$ ipython --no-banner

In [1]: import numpy as np

In [2]: np.set_printoptions(suppress=True, linewidth=160)

In [3]: arr = np.load("sample18.npy")

In [4]: arr
Out[4]: 
array([[ 1,  6,  8,  2,  3,  3, 24],
       [ 7,  0,  6,  5,  3,  9,  0],
       [ 7,  4,  6,  6,  1,  1, 16],
       [ 4,  1,  0,  3,  7,  6,  4],
       [ 0,  5,  6,  1,  0,  2, 20],
       [ 6,  4,  4,  3,  0,  8, 16],
       [ 8,  0,  4,  1,  7,  4,  0],
       [ 8,  4,  0,  3,  4,  4, 16],
       [ 2,  9,  6,  2,  6,  5, 36],
       [ 2,  0,  3,  2,  3,  0,  0],
       [ 9,  1,  7,  9,  6,  5,  4],
       [ 3,  2,  2,  7,  9,  5,  8],
       [ 9,  6,  2,  0,  1,  0, 24],
       [ 3,  6,  5,  4,  4,  7, 24],
       [ 0,  0,  3,  5,  2,  2,  0],
       [ 1,  3,  4,  9,  3,  3, 12]])

In [5]: rank = np.linalg.matrix_rank(arr)

In [6]: rank
Out[6]: np.int64(6)

In [7]: N = np.linalg.svd(arr)[2][rank:].T

In [8]: np.round(N[:, 0] / N[np.abs(N[:, 0]).round(6).argmax(), 0], 1) + 0
Out[8]: array([ 0. ,  1. ,  0. ,  0. ,  0. ,  0. , -0.2])

In [9]: np.round(arr @ N, 1) + 0
Out[9]: 
array([[0.],
       [0.],
       [0.],
       [0.],
       [0.],
       [0.],
       [0.],
       [0.],
       [0.],
       [0.],
       [0.],
       [0.],
       [0.],
       [0.],
       [0.],
       [0.]])

In [10]: [int(np.linalg.matrix_rank(arr[:, :j + 1])) for j in range(7)]
Out[10]: [1, 2, 3, 4, 5, 6, 6]

In [11]: np.allclose(arr @ N, 0)
Out[11]: True

In [12]: idx = arr[:, 4] > np.median(arr[:, 4])

In [13]: u = arr[idx].mean(axis=0) - arr[~idx].mean(axis=0)

In [14]: idx.astype(int)
Out[14]: array([0, 0, 0, 1, 0, 0, 1, 1, 1, 0, 1, 1, 0, 1, 0, 0])

In [15]: np.round((((arr - arr.mean(axis=0)) @ u > 0) == idx).mean(), 1)
Out[15]: np.float64(0.9)

In [16]: u = np.array([9, 8, 5, 8, 2, 6, 1, 4, 2, 3])

In [17]: g = np.array([4, 1, 5, 1, 0, 8, 5, -6, 1, -1, 7, -1, -8, 5])

In [18]: J = np.outer(u, g)

In [19]: J
Out[19]: 
array([[ 36,   9,  45,   9,   0,  72,  45, -54,   9,  -9,  63,  -9, -72,  45],
       [ 32,   8,  40,   8,   0,  64,  40, -48,   8,  -8,  56,  -8, -64,  40],
       [ 20,   5,  25,   5,   0,  40,  25, -30,   5,  -5,  35,  -5, -40,  25],
       [ 32,   8,  40,   8,   0,  64,  40, -48,   8,  -8,  56,  -8, -64,  40],
       [  8,   2,  10,   2,   0,  16,  10, -12,   2,  -2,  14,  -2, -16,  10],
       [ 24,   6,  30,   6,   0,  48,  30, -36,   6,  -6,  42,  -6, -48,  30],
       [  4,   1,   5,   1,   0,   8,   5,  -6,   1,  -1,   7,  -1,  -8,   5],
       [ 16,   4,  20,   4,   0,  32,  20, -24,   4,  -4,  28,  -4, -32,  20],
       [  8,   2,  10,   2,   0,  16,  10, -12,   2,  -2,  14,  -2, -16,  10],
       [ 12,   3,  15,   3,   0,  24,  15, -18,   3,  -3,  21,  -3, -24,  15]])

In [20]: np.linalg.cond(J) > 100
Out[20]: np.True_

In [21]: np.argsort(-np.linalg.norm(J, axis=0).round(6), kind="stable")[:3]
Out[21]: array([ 5, 12, 10])

In [22]: round(float(np.linalg.norm(J, 2) / np.linalg.norm(J)), 1)
Out[22]: 1.0

In [23]: np.linalg.matrix_rank(J, rtol=0.1)
Out[23]: np.int64(1)

In [24]: [round(float(x), 1) for x in np.linalg.svd(J, compute_uv=False)[:3]]
Out[24]: [306.5, 0.0, 0.0]
